% python3 -q
>>> import numpy as np
>>> np.set_printoptions(precision=3, suppress=True, linewidth=200, sign=" ")
>>> def tidy(a):
...     return np.round(a, 3) + 0
... 
>>> m1 = np.loadtxt("data.csv", delimiter=",")
>>> m1
array([[ 0.8  , -1.3  ,  2.517,  1.   ],
       [-2.1  , -0.4  , -6.227, -1.7  ],
       [-0.6  ,  1.   , -1.859,  1.4  ],
       [-0.8  ,  0.5  , -2.402,  1.2  ],
       [ 0.4  , -0.2  ,  1.193, -1.   ],
       [-0.1  , -0.1  , -0.454,  1.2  ],
       [-1.   , -0.7  , -2.973,  0.2  ],
       [ 1.   , -1.   ,  3.133, -0.6  ],
       [-0.3  , -1.4  , -0.928, -0.1  ],
       [-0.6  , -0.4  , -1.899,  0.9  ],
       [ 1.5  ,  0.5  ,  4.604, -0.8  ],
       [-0.1  , -1.8  , -0.213,  0.   ],
       [ 0.6  ,  0.3  ,  1.83 , -0.8  ]])
>>> vec = np.array([-1, 2, 1, 2])
>>> target = m1 @ vec
>>> tidy(target)
array([ 1.117, -8.327,  3.541,  1.798, -1.607,  1.846, -2.973, -1.067, -3.628, -0.299,  2.504, -3.713,  0.23 ])
>>> print(tidy(np.linalg.lstsq(m1, target)[0]))
[-1.  2.  1.  2.]
>>> tidy(np.linalg.pinv(m1) @ m1)
array([[ 1.,  0.,  0.,  0.],
       [ 0.,  1.,  0.,  0.],
       [ 0.,  0.,  1.,  0.],
       [ 0.,  0.,  0.,  1.]])
>>> rng = np.random.default_rng(9255)
>>> target = target + 0.1 * rng.normal(size=13)
>>> tidy(target)
array([ 1.123, -8.262,  3.355,  1.806, -1.447,  2.035, -2.988, -0.892, -3.672, -0.433,  2.306, -3.796,  0.192])
>>> b, *_ = np.linalg.lstsq(m1, target)
>>> tidy(np.linalg.norm(target - m1 @ b))
np.float64(0.411)
>>> tidy(m1.T @ (target - m1 @ b))
array([ 0.,  0.,  0.,  0.])
>>> b.round()
array([ 1.,  2.,  0.,  2.])
>>> tidy(m1.mean(axis=0))
array([-0.1  , -0.385, -0.283,  0.069])
>>> mat = np.array([[0, 0, 1, 1, 0],
...     [0, 0, 0, 0, 0],
...     [1, 0, 0, 1, 0],
...     [1, 0, 1, 0, 0],
...     [0, 0, 0, 0, 0]])
>>> mat
array([[ 0,  0,  1,  1,  0],
       [ 0,  0,  0,  0,  0],
       [ 1,  0,  0,  1,  0],
       [ 1,  0,  1,  0,  0],
       [ 0,  0,  0,  0,  0]])
>>> Ac = (m1 - m1.mean(axis=0)) / m1.std(axis=0)
>>> tidy(Ac.std(axis=0))
array([ 1.,  1.,  1.,  1.])
>>> b = np.linalg.lstsq(np.delete(Ac, 3, axis=1), Ac[:, 3])[0]
>>> np.abs(b).argmax()
np.int64(2)
>>> np.linalg.matrix_rank(mat, rtol=0.1)
np.int64(3)
>>> np.diff(mat, axis=0)
array([[ 0,  0, -1, -1,  0],
       [ 1,  0,  0,  1,  0],
       [ 0,  0,  1, -1,  0],
       [-1,  0, -1,  0,  0]])
>>> tidy(np.linalg.norm(mat))
np.float64(2.449)
>>> mat.mean(axis=0)
array([ 0.4,  0. ,  0.4,  0.4,  0. ])
>>> print(mat.shape)
(5, 5)
>>> mat.sum(axis=0)
array([ 2,  0,  2,  2,  0])
>>> np.abs(mat).max()
np.int64(1)
>>> print(np.linalg.matrix_rank(mat))
3
>>> np.linalg.rank(mat)
Traceback (most recent call last):
  File "<python-input-32>", line 1, in <module>
    np.linalg.rank(mat)
    ^^^^^^^^^^^^^^
AttributeError: module 'numpy.linalg' has no attribute 'rank'
>>> K = np.load("dump.npy")
>>> K
array([[ 4,  2,  0,  1, -3],
       [ 4,  2,  0,  1, -3],
       [-3, -1, -1,  5,  3],
       [-2,  3, -1,  3,  3]])
>>> other = K / np.sqrt((K ** 2).mean(axis=1, keepdims=True))
>>> tidy(np.linalg.norm(other, axis=1))
array([ 2.236,  2.236,  2.236,  2.236])
>>> r0, r1 = K[2], K[3]
>>> r0 @ r0
np.int64(45)
>>> r0 @ r1
np.int64(28)
>>> pr = (r0 @ r1) / (r0 @ r0) * r0
>>> np.linalg.matrix_rank(np.outer(r0, r1))
np.int64(1)
>>> tidy(np.linalg.norm(r0 + r1) ** 2 + np.linalg.norm(r0 - r1) ** 2)
np.float64(154.0)
>>> vec = np.array([9, 1, -9, 7, -5])
>>> np.sign((K @ vec).round(6))
array([ 1,  1,  1,  0])
>>> K @ np.ones(5)
array([ 4.,  4.,  3.,  6.])
>>> K @ np.eye(5)[2]
array([ 0.,  0., -1., -1.])
>>> print(tidy(np.trace(np.linalg.pinv(K) @ K)))
3.0
>>> tidy(K @ np.linalg.pinv(K) @ K)
array([[ 4.,  2.,  0.,  1., -3.],
       [ 4.,  2.,  0.,  1., -3.],
       [-3., -1., -1.,  5.,  3.],
       [-2.,  3., -1.,  3.,  3.]])
>>> M = np.array([[-0.4, -0.1], [0.0, 0.2], [-0.6, -0.5], [-0.1, 0.7]])
>>> M[:, 1] *= 10
>>> M
array([[-0.4, -1. ],
       [ 0. ,  2. ],
       [-0.6, -5. ],
       [-0.1,  7. ]])
>>> [round(float(x), 3) for x in np.linalg.svd(M, compute_uv=False)[:3]]
[8.893, 0.661]
>>> np.linalg.matrix_rank(M, rtol=0.1)
np.int64(1)
>>> tidy(np.linalg.norm(M, 2) / np.linalg.norm(M))
np.float64(0.997)
>>> print(round(np.log10(np.linalg.cond(M))))
1
>>> tidy(np.abs(np.linalg.svd(M)[2][-1]))
array([ 0.999,  0.034])
>>> other = np.c_[M[:, :1] @ np.array([[3]]), np.array([-2, -2, 3, -2])]
>>> tidy(other)
array([[-1.2, -2. ],
       [ 0. , -2. ],
       [-1.8,  3. ],
       [-0.3, -2. ]])
>>> print(np.linalg.matrix_rank(np.c_[M, other]))
3
>>> tidy(np.linalg.lstsq(M, other[:, 0])[0])
array([ 3.,  0.])
>>> tidy(np.linalg.norm(np.linalg.qr(M)[0].T @ other, axis=0) ** 2 / ((other ** 2).sum(axis=0) + 1e-12))
array([ 1.   ,  0.587])
>>> tidy(np.linalg.norm(other - M @ np.linalg.lstsq(M, other)[0], axis=0))
array([ 0.   ,  2.946])
>>> J = np.load("layer17.npy")
>>> J
array([[-0.278, -0.04 ,  0.007,  3.648, -0.156],
       [ 0.001,  0.01 , -0.002,  1.531,  0.009],
       [ 0.417,  0.04 , -0.001,  0.162, -0.008],
       [-0.156,  0.023,  0.001, -4.072,  0.091],
       [-0.473,  0.03 ,  0.003, -4.242,  0.06 ],
       [ 0.39 , -0.005,  0.003, -0.28 ,  0.042],
       [ 0.717, -0.02 ,  0.004,  0.911, -0.084],
       [-0.124,  0.006,  0.   ,  2.231,  0.209],
       [ 0.083, -0.034, -0.007, -0.295,  0.023],
       [-0.305, -0.055,  0.002,  2.585, -0.073],
       [-1.458,  0.013, -0.016, -3.211,  0.111],
       [-2.021, -0.012,  0.005, -2.314,  0.085],
       [ 0.265, -0.004, -0.002,  0.007, -0.101],
       [ 0.105, -0.02 ,  0.002,  1.86 ,  0.039],
       [-0.352,  0.007,  0.003,  3.714, -0.154],
       [ 0.361, -0.007,  0.005, -0.204, -0.213],
       [-0.635,  0.011,  0.007,  3.325,  0.083],
       [-0.776,  0.01 ,  0.001, -1.215, -0.15 ],
       [-0.534, -0.017, -0.003, -2.38 ,  0.042],
       [-1.728, -0.009, -0.004,  1.416, -0.097],
       [-0.1  , -0.021,  0.001, -0.093, -0.225],
       [-0.886,  0.016, -0.002, -0.036, -0.099],
       [ 0.262,  0.003, -0.006, -2.7  ,  0.009],
       [-0.346,  0.015,  0.008,  5.997,  0.134],
       [ 0.828,  0.007, -0.001, -1.916,  0.011],
       [-0.634, -0.016, -0.005, -0.205, -0.093],
       [ 0.053,  0.005,  0.008, -2.52 , -0.04 ],
       [ 0.29 ,  0.023, -0.001, -0.294, -0.144]])
>>> dist = np.linalg.norm(J[:, None] - J[None], axis=-1)
>>> (dist + 1e9 * np.eye(28)).round(6).argmin(axis=1)
array([ 14,  13,  12,   4,   3,  27,   2,  13,  27,   7,  11,  10,   2,   1,   0,  27,  14,  25,  26,  21,   8,  25,  26,  14,  22,  21,  22,  15])
>>> dist.mean(axis=1).argmax()
np.int64(23)
>>> dist[20].round(6).argsort(kind="stable")[:4]
array([ 20,   8,  12,  27])
>>> other = np.c_[J[:, :2] @ np.array([[5, 4], [0, 3]]), np.array([9, -9, -7, -4, 6, 4, -6, 1, 5, 5, -4, -1, -8, 3, 1, 4, -8, 1, -2, -1, -3, 1, 4, -5, 5, -5, -1, 0])]
>>> tidy(other)
array([[ -1.39 ,  -1.232,   9.   ],
       [  0.005,   0.034,  -9.   ],
       [  2.085,   1.788,  -7.   ],
       [ -0.78 ,  -0.555,  -4.   ],
       [ -2.365,  -1.802,   6.   ],
       [  1.95 ,   1.545,   4.   ],
       [  3.585,   2.808,  -6.   ],
       [ -0.62 ,  -0.478,   1.   ],
       [  0.415,   0.23 ,   5.   ],
       [ -1.525,  -1.385,   5.   ],
       [ -7.29 ,  -5.793,  -4.   ],
       [-10.105,  -8.12 ,  -1.   ],
       [  1.325,   1.048,  -8.   ],
       [  0.525,   0.36 ,   3.   ],
       [ -1.76 ,  -1.387,   1.   ],
       [  1.805,   1.423,   4.   ],
       [ -3.175,  -2.507,  -8.   ],
       [ -3.88 ,  -3.074,   1.   ],
       [ -2.67 ,  -2.187,  -2.   ],
       [ -8.64 ,  -6.939,  -1.   ],
       [ -0.5  ,  -0.463,  -3.   ],
       [ -4.43 ,  -3.496,   1.   ],
       [  1.31 ,   1.057,   4.   ],
       [ -1.73 ,  -1.339,  -5.   ],
       [  4.14 ,   3.333,   5.   ],
       [ -3.17 ,  -2.584,  -5.   ],
       [  0.265,   0.227,  -1.   ],
       [  1.45 ,   1.229,   0.   ]])
>>> tidy(np.linalg.norm(np.linalg.qr(J)[0].T @ other, axis=0) ** 2 / ((other ** 2).sum(axis=0) + 1e-12))
array([ 1.   ,  1.   ,  0.203])
>>> print(tidy(np.linalg.norm(other - J @ np.linalg.lstsq(J, other)[0], axis=0)))
[  0.      0.     22.678]
>>> np.linalg.matrix_rank(np.c_[J, other])
np.int64(6)
>>> vec = np.array([6, 8, 2, -7, 0])
>>> target = J @ vec
>>> tidy(np.linalg.lstsq(J, target)[0])
array([ 6.,  8.,  2., -7.,  0.])
>>> tidy(np.linalg.pinv(J) @ J)
array([[ 1.,  0.,  0.,  0.,  0.],
       [ 0.,  1.,  0.,  0.,  0.],
       [ 0.,  0.,  1.,  0.,  0.],
       [ 0.,  0.,  0.,  1.,  0.],
       [ 0.,  0.,  0.,  0.,  1.]])
>>> target = target + 0.05 * rng.normal(size=28)
>>> tidy(target)
array([-27.49 , -10.547,   1.612,  27.759,  27.126,   4.224,  -2.223, -16.37 ,   2.227, -20.417,  13.804,   3.928,   1.503, -12.558, -28.074,   3.596, -26.962,   3.957,  13.252, -20.426,  -0.119,
        -5.056,  20.471, -43.861,  18.397,  -2.602,  17.92 ,   3.962])
>>> b, *_ = np.linalg.lstsq(J, target)
>>> tidy(np.linalg.norm(target - J @ b))
np.float64(0.256)
>>> print(tidy(b))
[ 6.02   8.407  2.663 -6.996  0.041]
>>> print(b.round())
[ 6.  8.  3. -7.  0.]
>>> Ac = J - J.mean(axis=0)
>>> vecs = np.linalg.svd(Ac)[2][:2]
>>> other = Ac - Ac @ vecs.T @ vecs
>>> tidy(np.linalg.norm(other) / np.linalg.norm(Ac))
np.float64(0.043)
>>> tidy(np.diag(vecs.T @ vecs))
array([ 0.999,  0.   ,  0.   ,  1.   ,  0.001])
>>> feats = np.array([[2.3, 1.0, 1.0, 1.0, -2.0],
...     [0.0, -0.7, 2.0, 1.0, 0.0],
...     [0.0, 0.0, 2.3, -1.0, 2.0],
...     [-2.0, 1.0, -1.0, -1.7, 0.0],
...     [2.0, 1.0, 1.0, 1.0, -1.7]])
>>> Uu, sig, vt = np.linalg.svd(feats)
>>> np.argmax(sig[:-1] / (sig[1:] + 1e-6)) + 1
np.int64(4)
>>> tidy(sig)
array([ 5.254,  3.645,  2.08 ,  1.268,  0.126])
>>> other = Uu[:, :4] @ np.diag(sig[:4]) @ vt[:4]
>>> tidy(np.linalg.norm(feats - other, 2)), tidy(sig[4])
(np.float64(0.126), np.float64(0.126))
>>> np.linalg.matrix_rank(other)
np.int64(4)
>>> tidy(np.abs(feats - other).max())
np.float64(0.059)
